$ python3 -q
>>> import numpy as np
>>> np.set_printoptions(precision=3, suppress=True, linewidth=140, sign=" ")
>>> def rd(a):
...     return np.round(a, 3) + 0
... 
>>> A = np.array([[0, 1, 2, 1, 2],
...     [-2, 0, 2, 2, 1],
...     [0, 1, -2, 1, -1],
...     [2, 2, -1, -2, -1]])
>>> A[:, 3] = 4 * A[:, 4]
>>> print(A)
[[ 0  1  2  8  2]
 [-2  0  2  4  1]
 [ 0  1 -2 -4 -1]
 [ 2  2 -1 -4 -1]]
>>> def softmax(z):
...     e = np.exp(z - z.max(axis=-1, keepdims=True))
...     return e / e.sum(axis=-1, keepdims=True)
... 
>>> print(rd(softmax(A[0])))
[ 0.     0.001  0.002  0.994  0.002]
>>> print(rd(softmax(A).sum(axis=1)))
[ 1.  1.  1.  1.]
>>> print(rd(softmax(10 * A[0])))
[ 0.  0.  0.  1.  0.]
>>> print(rd(softmax(A[0] + -2)))
[ 0.     0.001  0.002  0.994  0.002]
>>> scores = A @ A.T / np.sqrt(5)
>>> print(rd(softmax(scores)))
[[ 1.     0.     0.     0.   ]
 [ 0.997  0.003  0.     0.   ]
 [ 0.     0.     0.61   0.39 ]
 [ 0.     0.     0.097  0.903]]
>>> print(rd(softmax(scores + np.triu(np.full(scores.shape, -np.inf), 1))))
[[ 1.     0.     0.     0.   ]
 [ 0.997  0.003  0.     0.   ]
 [ 0.     0.     1.     0.   ]
 [ 0.     0.     0.097  0.903]]
>>> W0 = np.array([[4, 5, 5, 4], [2, 5, 0, 3], [2, 0, 0, 0], [2, 5, 0, 3], [3, 5, 3, 1]])
>>> u = np.array([-1, 2, 2])
>>> print(np.correlate(W0[2], W0[1], "full"))
[  6   0  10   4   0   0   0]
>>> rng = np.random.default_rng(17628)
>>> idx = rng.permutation(4)
>>> B = W0[:, idx] * rng.choice([-1, 1], 4)
>>> print(B)
[[ 4  5  4 -5]
 [ 2  5  3  0]
 [ 2  0  0  0]
 [ 2  5  3  0]
 [ 3  5  1 -3]]
>>> Uu, _, VT = np.linalg.svd(W0.T @ B)
>>> print(idx)
[ 0  1  3  2]
>>> x0 = np.array([3, 1, 1, 3])
>>> y = B @ x0
>>> print(rd(np.linalg.lstsq(B, y)[0]))
[ 3.  1.  1.  3.]
>>> print(rd(np.linalg.pinv(B) @ B))
[[ 1.  0.  0.  0.]
 [ 0.  1.  0.  0.]
 [ 0.  0.  1.  0.]
 [ 0.  0.  0.  1.]]
>>> print(y)
[  6  14   6  14   6]
>>> y = y + 0.02 * rng.normal(size=5)
>>> print(rd(y))
[  6.047  14.042   6.029  14.02    6.02 ]
>>> b, *_ = np.linalg.lstsq(B, y)
>>> print(b.round())
[ 3.  1.  1.  3.]
>>> B = np.c_[W0[:, :3] @ np.array([[0, -1, -2], [3, 1, -1], [0, -1, 3]]), np.array([1, 3, 1, -2, 1])]
>>> print(B)
[[15 -4  2  1]
 [15  3 -9  3]
 [ 0 -2 -4  1]
 [15  3 -9 -2]
 [15 -1 -2  1]]
>>> print(rd(np.linalg.norm(np.linalg.qr(W0)[0].T @ B, axis=0) ** 2 / ((B ** 2).sum(axis=0) + 1e-12)))
[ 1.     1.     1.     0.219]
>>> m1 = np.array([[-0.7, -2.0, -4.0, -4.0],
...     [1.0, -1.7, 0.0, -1.0],
...     [-1.0, -1.0, -0.7, 5.0],
...     [-1.0, -2.0, -4.0, -3.7]])
>>> Uu, sv, VT = np.linalg.svd(W0, full_matrices=False)
>>> print(rd(np.abs(VT[0])))
[ 0.43   0.726  0.343  0.414]
>>> print(rd(sv / sv[0]))
[ 1.     0.3    0.144  0.127]
>>> print(rd(np.sqrt((sv ** 2).sum())), rd(np.linalg.norm(W0)))
14.353 14.353
>>> print(rd(Uu.T @ Uu))
[[ 1.  0.  0.  0.]
 [ 0.  1.  0.  0.]
 [ 0.  0.  1.  0.]
 [ 0.  0.  0.  1.]]
>>> print(np.allclose(Uu * sv @ VT, W0))
True
>>> print(rd(VT @ VT.T))
[[ 1.  0.  0.  0.]
 [ 0.  1.  0.  0.]
 [ 0.  0.  1.  0.]
 [ 0.  0.  0.  1.]]
>>> print(rd(Uu.T @ W0 @ VT.T))
[[ 13.521   0.      0.      0.   ]
 [  0.      4.053   0.      0.   ]
 [  0.      0.      1.95    0.   ]
 [  0.      0.      0.      1.72 ]]
>>> print(rd(sv))
[ 13.521   4.053   1.95    1.72 ]
>>> print((sv > 1e-8).sum())
4
>>> print(np.abs(Uu[:, 0]).round(6).argmax())
0
>>> W = np.array([[0, 1, 1, 0], [1, 0, 0, 2], [1, 1, 2, 0], [2, 2, 0, 0]])
>>> b = np.array([3, 2, 1, 0])
>>> H = np.maximum(m1 @ W + b, 0)
>>> print((H > 0).mean(axis=0))
[ 0.25  0.5   0.25  0.  ]
>>> print(np.linalg.matrix_rank(H))
2
>>> C = np.array([[8, 0], [1, 5], [3, -1], [-6, -6]])
>>> print(H @ C)
[[   0.     0. ]
 [   7.     3. ]
 [ 100.7   51.5]
 [   0.     0. ]]
>>> print(np.argsort(-np.linalg.norm(m1, axis=0).round(6), kind="stable")[:3])
[ 3  2  1]
>>> print([round(float(x), 3) for x in np.linalg.svd(m1, compute_uv=False)[:3]])
[8.928, 4.505, 1.879]
>>> print(rd(np.linalg.norm(m1, 2) / np.linalg.norm(m1)))
0.877
>>> print(np.linalg.cond(m1) > 100)
False
>>> print(np.linalg.matrix_rank(m1, rtol=0.1))
3
>>> print(round(np.log10(np.linalg.cond(m1))))
2
>>> x0 = np.array([4, -1, -2, 3])
>>> h = np.maximum(m1 @ x0, 0)
>>> print(rd(m1.T @ h))
[-10.7  -17.99  -9.38  64.3 ]
>>> print(m1 * (h > 1e-9)[:, None])
[[-0.  -0.  -0.  -0. ]
 [ 1.  -1.7  0.  -1. ]
 [-1.  -1.  -0.7  5. ]
 [-0.  -0.  -0.  -0. ]]
>>> data = np.array([[-2, -3, 2], [0, -1, -1], [-1, 0, -3], [3, 2, -3], [-1, 0, -3]])
>>> data[-1] = data[0] + -3 * data[1]
>>> print(data)
[[-2 -3  2]
 [ 0 -1 -1]
 [-1  0 -3]
 [ 3  2 -3]
 [-2  0  5]]
>>> u, g = data[1], data[3]
>>> print(u @ u)
2
>>> p = (u @ g) / (u @ u) * u
>>> print(rd(np.linalg.norm(u + g) ** 2 + np.linalg.norm(u - g) ** 2))
48.0
>>> print(np.outer(u, g))
[[ 0  0  0]
 [-3 -2  3]
 [-3 -2  3]]
>>> mat = np.load("w.npy")
>>> print(mat)
[[  2.009   0.4     0.5  ]
 [ -1.012  -0.2    -0.1  ]
 [  6.473   1.3     0.6  ]
 [  2.024   0.4    -1.4  ]
 [  1.976   0.4     0.6  ]
 [ -8.004  -1.6    -0.1  ]
 [  1.004   0.2    -0.4  ]
 [ 10.968   2.2    -1.7  ]
 [ -5.004  -1.      0.8  ]
 [  3.988   0.8     0.4  ]
 [  2.019   0.4    -0.9  ]
 [ -1.492  -0.3     1.7  ]
 [  8.54    1.7     0.8  ]
 [  0.964   0.2     0.4  ]
 [ -7.477  -1.5    -0.9  ]
 [  0.512   0.1     1.8  ]
 [ -1.003  -0.2     0.1  ]
 [ -1.973  -0.4     0.3  ]
 [  0.022   0.      0.2  ]
 [ -0.519  -0.1     0.8  ]
 [ -1.973  -0.4    -0.7  ]
 [ -6.026  -1.2    -0.6  ]
 [-11.97   -2.4    -0.1  ]
 [ -3.04   -0.6     0.4  ]
 [  0.523   0.1     1.1  ]
 [ -5.999  -1.2     1.   ]]
>>> # column 0 dominates
>>> Xs = mat - mat.mean(axis=0)
>>> Uu, sv, VT = np.linalg.svd(Xs, full_matrices=False)
>>> print(np.abs(VT[0]).argmax())
0
>>> x0 = np.array([-4, -2, 7])
>>> y = data @ x0
>>> print(rd(np.linalg.solve(data.T @ data, data.T @ y)))
[-4. -2.  7.]
>>> print(y)
[ 28  -5 -17 -37  43]
>>> print(rd(np.linalg.lstsq(data, y)[0]))
[-4. -2.  7.]
>>> y = y + 0.1 * rng.normal(size=5)
>>> print(rd(y))
[ 27.923  -4.987 -17.076 -37.025  43.013]
>>> b, *_ = np.linalg.lstsq(data, y)
>>> print(rd(b))
[-3.985 -1.991  7.013]
>>> Xs = mat - mat.mean(axis=0)
>>> V = np.linalg.svd(Xs)[2][:2]
>>> B = Xs - Xs @ V.T @ V
>>> print(np.linalg.norm(B, axis=1).round(6).argmax())
12
>>> print(rd(np.diag(V.T @ V)))
[ 0.961  0.039  1.   ]
>>> cov = np.cov(mat, rowvar=False)
>>> print(np.argsort(-mat.std(axis=0).round(6), kind="stable"))
[ 0  1  2]
>>> print(rd(cov))
[[25.748  5.153 -0.231]
 [ 5.153  1.031 -0.046]
 [-0.231 -0.046  0.742]]
>>> print(np.argwhere(np.triu(np.abs(np.corrcoef(mat.T)) > 0.8, 1)))
[[ 0  1]]
